In [1]: import numpy as np

In [2]: import numpy.linalg as la

In [3]: np.set_printoptions(precision=2, suppress=True, linewidth=120)

In [4]: m1 = np.load("block16.npy")

In [5]: m1
Out[5]: 
array([[0, 0, 0, 1],
       [0, 0, 0, 1],
       [0, 0, 0, 0],
       [1, 1, 0, 0]])

In [6]: vals, evecs = la.eigh(m1)

In [7]: x = np.array([3, 0, 2, 2])

In [8]: np.round(evecs * np.abs(vals) @ evecs.T, 2) + 0
Out[8]: 
array([[0.71, 0.71, 0.  , 0.  ],
       [0.71, 0.71, 0.  , 0.  ],
       [0.  , 0.  , 0.  , 0.  ],
       [0.  , 0.  , 0.  , 1.41]])

In [9]: la.eigvalsh(m1[1:, 1:])
Out[9]: array([-1.,  0.,  1.])

In [10]: np.round(x @ m1 @ x / (x @ x), 2), round(float(vals[0]), 2), round(vals[-1], 2)
Out[10]: (np.float64(0.71), -1.41, np.float64(1.41))

In [11]: np.abs(m1).sum(axis=1).max(), np.round(np.abs(vals).max(), 2)
Out[11]: (np.int64(2), np.float64(1.41))

In [12]: x @ m1 @ x
Out[12]: np.int64(12)

In [13]: (np.sign(evecs[:, -1].round(6)) == np.sign(evecs[0, -1].round(6))).astype(int)
Out[13]: array([1, 1, 0, 1])

In [14]: J = np.loadtxt("x.csv", delimiter=",")

In [15]: J
Out[15]: 
array([[0., 1., 1., 1., 1., 1., 1., 1., 1.],
       [1., 0., 1., 1., 1., 1., 1., 1., 1.],
       [1., 1., 0., 1., 1., 1., 1., 1., 1.],
       [1., 1., 1., 0., 1., 1., 1., 1., 1.],
       [1., 1., 1., 1., 0., 1., 1., 1., 1.],
       [1., 1., 1., 1., 1., 0., 1., 1., 1.],
       [1., 1., 1., 1., 1., 1., 0., 1., 1.],
       [1., 1., 1., 1., 1., 1., 1., 0., 1.],
       [1., 1., 1., 1., 1., 1., 1., 1., 0.]])

In [16]: x = np.array([0, 3, 3, 0, 0, 1, 3, 0, 1])

In [17]: y = J @ x

In [18]: c, lr = np.zeros(9), 1 / la.norm(J, 2) ** 2

In [19]: for i in range(60):
    ...:     c -= lr * J.T @ (J @ c - y)
    ...:     if i % 10 == 0: print(i, round(la.norm(J @ c - y), 2))
    ...: 
0 3.88
10 3.32
20 2.83
30 2.42
40 2.07
50 1.77

In [20]: c
Out[20]: array([0.48, 2.31, 2.31, 0.48, 0.48, 1.09, 2.31, 0.48, 1.09])

In [21]: round(la.cond(J), 2)
Out[21]: np.float64(8.0)
